In [1]: import numpy as np

In [2]: np.set_printoptions(precision=1, suppress=True, linewidth=160)

In [3]: W0 = np.load("m.npy")

In [4]: W0
Out[4]: 
array([[ 0.4,  0. , -2. ,  0.2,  0.5,  1.4, -0.5,  0.9],
       [ 1.2,  1.2, -3. , -0.2,  0.9,  0.3,  1.2,  0.2],
       [ 1. ,  1.3, 12. , -1.3,  1.7,  0.4, -0.9, -1.3],
       [-0.8,  0.3, -5. ,  0.4, -2.4,  0.5, -0.4,  0.7],
       [-0.2, -1.5,  1. , -1.6,  0.9, -1.7, -1. , -0.3],
       [ 0. , -0.5, -3. , -1.5,  1.6,  2.8,  0.1,  0.7],
       [-1.8, -0.4,  1. ,  1.3, -0.1, -1. ,  0.1, -0.6],
       [ 1.1, -0.5, 15. , -0.3, -0.4,  0.6,  0.5, -0.4],
       [ 0.8, -1.9,  2. , -0.4,  1.1, -0.8,  1.8,  0.5]])

In [5]: P = W0 @ np.linalg.solve(W0.T @ W0, W0.T)

In [6]: np.round(np.linalg.eigvalsh(P), 1) + 0
Out[6]: array([0., 1., 1., 1., 1., 1., 1., 1., 1.])

In [7]: P.round(1) + 0
Out[7]: 
array([[ 1. ,  0. ,  0. ,  0. ,  0. ,  0. ,  0. ,  0. ,  0. ],
       [ 0. ,  0.8,  0.2,  0.1, -0.2,  0. , -0.1, -0.2,  0.2],
       [ 0. ,  0.2,  0.8, -0.1,  0.1,  0. ,  0.1,  0.2, -0.2],
       [ 0. ,  0.1, -0.1,  1. ,  0.1,  0. ,  0. ,  0.1, -0.1],
       [ 0. , -0.2,  0.1,  0.1,  0.9,  0. , -0.1, -0.2,  0.2],
       [ 0. ,  0. ,  0. ,  0. ,  0. ,  1. ,  0. ,  0. ,  0. ],
       [ 0. , -0.1,  0.1,  0. , -0.1,  0. ,  1. , -0.1,  0.1],
       [ 0. , -0.2,  0.2,  0.1, -0.2,  0. , -0.1,  0.8,  0.2],
       [ 0. ,  0.2, -0.2, -0.1,  0.2,  0. ,  0.1,  0.2,  0.8]])

In [8]: P @ W0[:, 6]
Out[8]: array([-0.5,  1.2, -0.9, -0.4, -1. ,  0.1,  0.1,  0.5,  1.8])

In [9]: r = np.linalg.matrix_rank(P)

In [10]: r
Out[10]: np.int64(8)

In [11]: N = np.linalg.svd(P)[2][r:].T

In [12]: np.round(N @ N.T, 1) + 0
Out[12]: 
array([[ 0. ,  0. ,  0. ,  0. ,  0. ,  0. ,  0. ,  0. ,  0. ],
       [ 0. ,  0.2, -0.2, -0.1,  0.2,  0. ,  0.1,  0.2, -0.2],
       [ 0. , -0.2,  0.2,  0.1, -0.1,  0. , -0.1, -0.2,  0.2],
       [ 0. , -0.1,  0.1,  0. , -0.1,  0. ,  0. , -0.1,  0.1],
       [ 0. ,  0.2, -0.1, -0.1,  0.1,  0. ,  0.1,  0.2, -0.2],
       [ 0. ,  0. ,  0. ,  0. ,  0. ,  0. ,  0. ,  0. ,  0. ],
       [ 0. ,  0.1, -0.1,  0. ,  0.1,  0. ,  0. ,  0.1, -0.1],
       [ 0. ,  0.2, -0.2, -0.1,  0.2,  0. ,  0.1,  0.2, -0.2],
       [ 0. , -0.2,  0.2,  0.1, -0.2,  0. , -0.1, -0.2,  0.2]])

In [13]: N.shape
Out[13]: (9, 1)

In [14]: [int(np.linalg.matrix_rank(P[:, :j + 1])) for j in range(9)]
Out[14]: [1, 2, 3, 4, 5, 6, 7, 8, 8]

In [15]: [int(np.linalg.matrix_rank(np.delete(P, i, axis=0))) for i in range(9)]
Out[15]: [8, 8, 8, 8, 8, 8, 8, 8, 8]

In [16]: x0 = np.array([2, 0, 5, 5, 5, 5, 1, 1])

In [17]: rhs = W0 @ x0

In [18]: np.round(np.linalg.pinv(W0) @ W0, 1) + 0
Out[18]: 
array([[1., 0., 0., 0., 0., 0., 0., 0.],
       [0., 1., 0., 0., 0., 0., 0., 0.],
       [0., 0., 1., 0., 0., 0., 0., 0.],
       [0., 0., 0., 1., 0., 0., 0., 0.],
       [0., 0., 0., 0., 1., 0., 0., 0.],
       [0., 0., 0., 0., 0., 1., 0., 0.],
       [0., 0., 0., 0., 0., 0., 1., 0.],
       [0., 0., 0., 0., 0., 0., 0., 1.]])

In [19]: rhs
Out[19]: array([  1.7,  -6.2,  63.8, -33.8,  -8.7,   0.3,   1.9,  76.8,  13.4])

In [20]: rng = np.random.default_rng(974691)

In [21]: rhs = rhs + 0.3 * rng.normal(size=9)

In [22]: rhs
Out[22]: array([  2. ,  -5.8,  64. , -33.1,  -8.3,  -0.2,   1.8,  77.1,  13.6])

In [23]: b, *_ = np.linalg.lstsq(W0, rhs)

In [24]: [round(float(np.linalg.norm(np.linalg.solve(W0.T @ W0 + lam * np.eye(8), W0.T @ rhs))), 2) for lam in (0, 1, 10, 100)]
Out[24]: [10.35, 8.65, 6.23, 4.16]

In [25]: np.round(W0.T @ (rhs - W0 @ b), 1) + 0
Out[25]: array([0., 0., 0., 0., 0., 0., 0., 0.])

In [26]: u, v = W0[8], W0[2]

In [27]: np.round(u @ u, 1)
Out[27]: np.float64(13.8)

In [28]: round(float(u @ v), 1)
Out[28]: 22.1

In [29]: p = (u @ v) / (u @ u) * u

In [30]: np.linalg.matrix_rank(np.outer(u, v))
Out[30]: np.int64(1)

In [31]: np.outer(u, v)
Out[31]: 
array([[  0.8,   1. ,   9.6,  -1. ,   1.4,   0.3,  -0.7,  -1. ],
       [ -1.9,  -2.5, -22.8,   2.5,  -3.2,  -0.8,   1.7,   2.5],
       [  2. ,   2.6,  24. ,  -2.6,   3.4,   0.8,  -1.8,  -2.6],
       [ -0.4,  -0.5,  -4.8,   0.5,  -0.7,  -0.2,   0.4,   0.5],
       [  1.1,   1.4,  13.2,  -1.4,   1.9,   0.4,  -1. ,  -1.4],
       [ -0.8,  -1. ,  -9.6,   1. ,  -1.4,  -0.3,   0.7,   1. ],
       [  1.8,   2.3,  21.6,  -2.3,   3.1,   0.7,  -1.6,  -2.3],
       [  0.5,   0.7,   6. ,  -0.7,   0.8,   0.2,  -0.5,  -0.7]])

In [32]: p
Out[32]: array([ 1.3, -3.1,  3.2, -0.6,  1.8, -1.3,  2.9,  0.8])

In [33]: np.round((v - p) @ u, 1)
Out[33]: np.float64(0.0)

In [34]: out = np.array([[0, -2], [1, -2], [-1, 1], [0, 2], [2, 1], [1, 2], [0, -2], [2, 2]])

In [35]: np.einsum("ik,kj->ji", W0, out)
Out[35]: 
array([[  6.2,   6.7,  -9.5,   2.4,  -3. ,   9.9,  -3.8, -16.5,  -1.5],
       [  3.7,  -8.7,   6.5,  -2.4,   0.1,   3.4,   4.5,  12.2,   0.3]])

In [36]: np.linalg.matrix_rank(W0 @ out)
Out[36]: np.int64(2)

In [37]: np.einsum("ij->j", W0)
Out[37]: array([ 1.7, -2. , 18. , -3.4,  3.8,  2.5,  0.9,  0.4])

In [38]: np.vstack([W0, out.T]).shape
Out[38]: (11, 8)

In [39]: m1 = np.arange(88).reshape(11, 8) + 2

In [40]: m1
Out[40]: 
array([[ 2,  3,  4,  5,  6,  7,  8,  9],
       [10, 11, 12, 13, 14, 15, 16, 17],
       [18, 19, 20, 21, 22, 23, 24, 25],
       [26, 27, 28, 29, 30, 31, 32, 33],
       [34, 35, 36, 37, 38, 39, 40, 41],
       [42, 43, 44, 45, 46, 47, 48, 49],
       [50, 51, 52, 53, 54, 55, 56, 57],
       [58, 59, 60, 61, 62, 63, 64, 65],
       [66, 67, 68, 69, 70, 71, 72, 73],
       [74, 75, 76, 77, 78, 79, 80, 81],
       [82, 83, 84, 85, 86, 87, 88, 89]])

In [41]: out = np.c_[W0[:, :5] @ np.array([[-1, -3, 2, 2, -3],
    ...:     [1, -3, 1, 1, -1],
    ...:     [3, -1, 0, -1, -2],
    ...:     [-2, 2, 1, 0, -2],
    ...:     [-1, 1, 0, 1, -1]]), np.array([1, 2, 1, 0, 1, 1, 0, 2, 1])]

In [42]: out
Out[42]: 
array([[ -7.3,   1.7,   1. ,   3.3,   1.9,   1. ],
       [ -9.5,  -3.7,   3.4,   7.5,   0.7,   2. ],
       [ 37.2, -19.8,   2. ,  -7. , -27.4,   1. ],
       [-12.3,   4.9,  -0.9,   1.3,  13.7,   0. ],
       [  4. ,   1.8,  -3.5,  -2. ,   2.4,   1. ],
       [ -8.1,   3.1,  -2. ,   4.1,   7.9,   1. ],
       [  1.9,   8.1,  -2.7,  -5.1,   1.3,   0. ],
       [ 44.4, -17.8,   1.4, -13.7, -31.8,   2. ],
       [  3. ,   1.6,  -0.7,  -1.2,  -4.8,   1. ]])

In [43]: np.round(np.linalg.norm(out - W0 @ np.linalg.lstsq(W0, out)[0], axis=0), 1) + 0
Out[43]: array([0. , 0. , 0. , 0. , 0. , 1.5])

In [44]: np.linalg.matrix_rank(np.c_[W0, out])
Out[44]: np.int64(9)

In [45]: np.linalg.norm(np.linalg.qr(W0)[0].T @ out, axis=0) ** 2 / ((out ** 2).sum(axis=0) + 1e-12)
Out[45]: array([1. , 1. , 1. , 1. , 1. , 0.8])

In [46]: np.round(np.linalg.lstsq(W0, out[:, 0])[0], 1) + 0
Out[46]: array([-1.,  1.,  3., -2., -1.,  0.,  0.,  0.])

In [47]: round(float(np.linalg.norm(m1, 2) / np.linalg.norm(m1)), 1)
Out[47]: 1.0

In [48]: np.linalg.cond(m1) > 100
Out[48]: np.True_

In [49]: u = np.array([2, 0, 4])

In [50]: np.polyval(u, m1[3])
Out[50]: array([1356, 1462, 1572, 1686, 1804, 1926, 2052, 2182])

In [51]: np.correlate(m1[3], m1[7], "full")
Out[51]: array([ 1690,  3419,  5186,  6990,  8830, 10705, 12614, 14556, 12838, 11089,  9310,  7502,  5666,  3803,  1914])

In [52]: np.cross(m1[3, :3], m1[7, :3])
Out[52]: array([-32,  64, -32])

In [53]: np.convolve(m1[3], u)
Out[53]: array([ 52,  54, 160, 166, 172, 178, 184, 190, 128, 132])

In [54]: out = m1 / np.sqrt((m1 ** 2).mean(axis=1, keepdims=True))

In [55]: np.linalg.matrix_rank(m1 - m1.mean(axis=1, keepdims=True))
Out[55]: np.int64(1)

In [56]: np.linalg.matrix_rank(out) == np.linalg.matrix_rank(m1)
Out[56]: np.True_

In [57]: np.linalg.norm(out, axis=1)
Out[57]: array([2.8, 2.8, 2.8, 2.8, 2.8, 2.8, 2.8, 2.8, 2.8, 2.8, 2.8])
